% ipython --no-banner

In [1]: import numpy as np

In [2]: from numpy import linalg as LA

In [3]: np.set_printoptions(precision=2, suppress=True, linewidth=120, floatmode="fixed")

In [4]: tidy = lambda a: np.round(a, 2) + 0

In [5]: W0 = np.load("run7.npy")

In [6]: print(tidy(W0))
[[  3.94  -0.43  -2.89  18.51   5.78]
 [-19.09  -3.42  -0.02   4.88   0.03]
 [  8.38   0.38  -2.83  17.02   5.66]
 [ -8.83  -2.44  -2.20  17.08   4.41]
 [ -7.12  -0.15   2.86 -17.56  -5.73]
 [ -5.41   0.17   2.89 -18.14  -5.78]
 [ -8.53  -2.40  -2.23  17.22   4.47]
 [-17.86  -3.41  -0.56   8.23   1.11]
 [-12.72  -2.94  -1.70  14.66   3.40]
 [-19.48  -3.37   0.28   2.96  -0.56]
 [-17.51  -2.39   1.89  -8.35  -3.77]
 [-16.28  -2.07   2.14 -10.39  -4.28]
 [-19.28  -2.96   1.23  -3.47  -2.46]
 [ 19.24   2.94  -1.25   3.65   2.51]
 [ 12.67   1.24  -2.59  14.30   5.18]
 [-17.37  -3.38  -0.72   9.18   1.43]
 [  3.78  -0.46  -2.89  18.54   5.77]
 [  6.58   2.12   2.42 -17.97  -4.84]
 [ 17.55   3.39   0.66  -8.86  -1.32]
 [ 14.26   3.11   1.44 -13.28  -2.88]
 [ -7.28  -0.18   2.86 -17.49  -5.72]]

In [7]: # rank 2

In [8]: other = np.array([[2, 2], [0, 2], [2, 2], [0, 0], [2, 1]])

In [9]: print(np.vstack([W0, other.T]).shape)
(23, 5)

In [10]: print(tidy(np.einsum("ij->j", W0)))
[-90.38 -16.61  -1.20  30.72   2.41]

In [11]: M = np.loadtxt("a.csv", delimiter=",")

In [12]: print(M)
[[2.00 5.00 3.00]
 [5.00 2.00 5.00]
 [3.00 5.00 2.00]]

In [13]: evals, evecs = LA.eig(M)

In [14]: print(tidy(M @ evecs[:, 0] - evals[0] * evecs[:, 0]))
[0.00 0.00 0.00]

In [15]: print(tidy(np.sort(LA.eigvals(M.T))))
[-3.73 -1.00 10.73]

In [16]: evals, evecs = LA.eigh(M)

In [17]: x = np.array([2, -3, 2])

In [18]: print(tidy(evecs * np.abs(evals) @ evecs.T))
[[4.48 2.42 3.48]
 [2.42 6.50 2.42]
 [3.48 2.42 4.48]]

In [19]: hat = np.triu(np.array([[3, -1, -3], [0, 3, 2], [3, 1, -3]]), 1) + np.eye(3)

In [20]: other = hat @ M @ LA.inv(hat)

In [21]: print(hat @ M - M @ hat)
[[-14.00 -15.00 -15.00]
 [  6.00  15.00  15.00]
 [  0.00   3.00  -1.00]]

In [22]: print(other)
[[-12.00 -24.00   4.00]
 [ 11.00  23.00  -4.00]
 [  3.00   8.00  -5.00]]

In [23]: print(np.trace(other), np.trace(M))
6.0 6.0

In [24]: print(tidy(LA.det(other)))
40.0

In [25]: print(np.allclose(M, M.T))
True

In [26]: print(np.allclose(M @ M.T, M.T @ M))
True

In [27]: print(np.trace(M))
6.0

In [28]: print(tidy(LA.matrix_power(M, 2)))
[[38.00 35.00 37.00]
 [35.00 54.00 35.00]
 [37.00 35.00 38.00]]

In [29]: print((M + M.T) / 2)
[[2.00 5.00 3.00]
 [5.00 2.00 5.00]
 [3.00 5.00 2.00]]

In [30]: print([round(float(LA.det(M[:i, :i])), 2) + 0 for i in range(1, 4)])
[2.0, -21.0, 40.0]

In [31]: print(tidy(LA.eigvalsh(M).min()))
-3.73

In [32]: feats = np.loadtxt("out19.csv", delimiter=",")

In [33]: print(feats)
[[ 4.50 18.19 19.75 19.09 12.63]
 [ 6.05 21.74 20.15 18.76 14.63]
 [ 4.23 18.40 18.47 19.03 15.29]
 [ 2.79 20.35 21.29 19.36 14.03]
 [ 4.59 19.02 20.20 17.67 16.22]
 [ 3.80 19.48 19.22 20.66 16.26]
 [ 5.04 19.36 19.66 21.39 15.11]
 [ 2.18 19.55 19.54 19.66 13.30]
 [ 3.93 19.54 18.94 21.03 15.27]
 [ 5.36 18.89 19.39 20.02 16.24]
 [ 5.41 20.10 20.23 20.69 15.57]
 [ 6.33 19.69 18.66 18.62 16.37]
 [ 4.73 21.09 18.82 19.47 14.16]
 [ 4.56 20.28 18.62 18.60 13.87]
 [ 5.01 20.24 21.58 20.55 14.75]
 [ 3.30 21.72 20.46 20.34 13.55]
 [ 6.36 19.21 19.60 19.09 15.35]
 [ 5.14 18.10 18.17 20.47 13.70]
 [ 5.62 19.56 21.47 19.42 14.02]
 [ 4.75 19.75 19.10 19.37 15.72]
 [ 3.30 20.24 20.59 20.08 14.11]
 [ 4.75 18.96 20.14 20.68 14.91]
 [ 6.51 18.59 21.18 19.24 14.92]
 [ 6.77 18.96 18.89 20.37 15.48]
 [ 4.22 20.29 21.11 20.25 16.07]
 [ 3.04 19.58 19.05 18.33 16.23]
 [ 4.54 19.27 21.25 21.08 16.44]
 [ 5.57 19.21 19.55 20.77 15.69]
 [ 4.05 18.56 19.89 20.02 12.77]
 [ 6.21 18.40 19.89 21.13 13.90]
 [ 4.41 20.40 19.78 20.74 17.06]]

In [34]: x = np.array([3, -2, 1, 3, -1])

In [35]: y = feats @ x

In [36]: print(tidy(LA.solve(feats.T @ feats, feats.T @ y)))
[ 3.00 -2.00  1.00  3.00 -1.00]

In [37]: rng = np.random.default_rng(371771)

In [38]: y = y + 0.1 * rng.normal(size=31)

In [39]: print(tidy(y))
[41.64 36.27 36.10 33.02 32.69 37.55 45.07 32.75 39.30 41.47 42.66 37.65 35.02 33.65 43.18 34.41 42.07 45.22 43.26
 36.49 36.24 43.68 46.45 47.04 37.81 27.75 43.30 44.76 42.28 51.21 37.27]

In [40]: b, *_ = LA.lstsq(feats, y)

In [41]: print(b.round())
[ 3.00 -2.00  1.00  3.00 -1.00]

In [42]: print(tidy(LA.norm(y - feats @ b)))
0.62

In [43]: print(tidy(feats.T @ (y - feats @ b)))
[0.00 0.00 0.00 0.00 0.00]

In [44]: print(tidy(b))
[ 2.98 -2.04  1.01  3.04 -1.00]
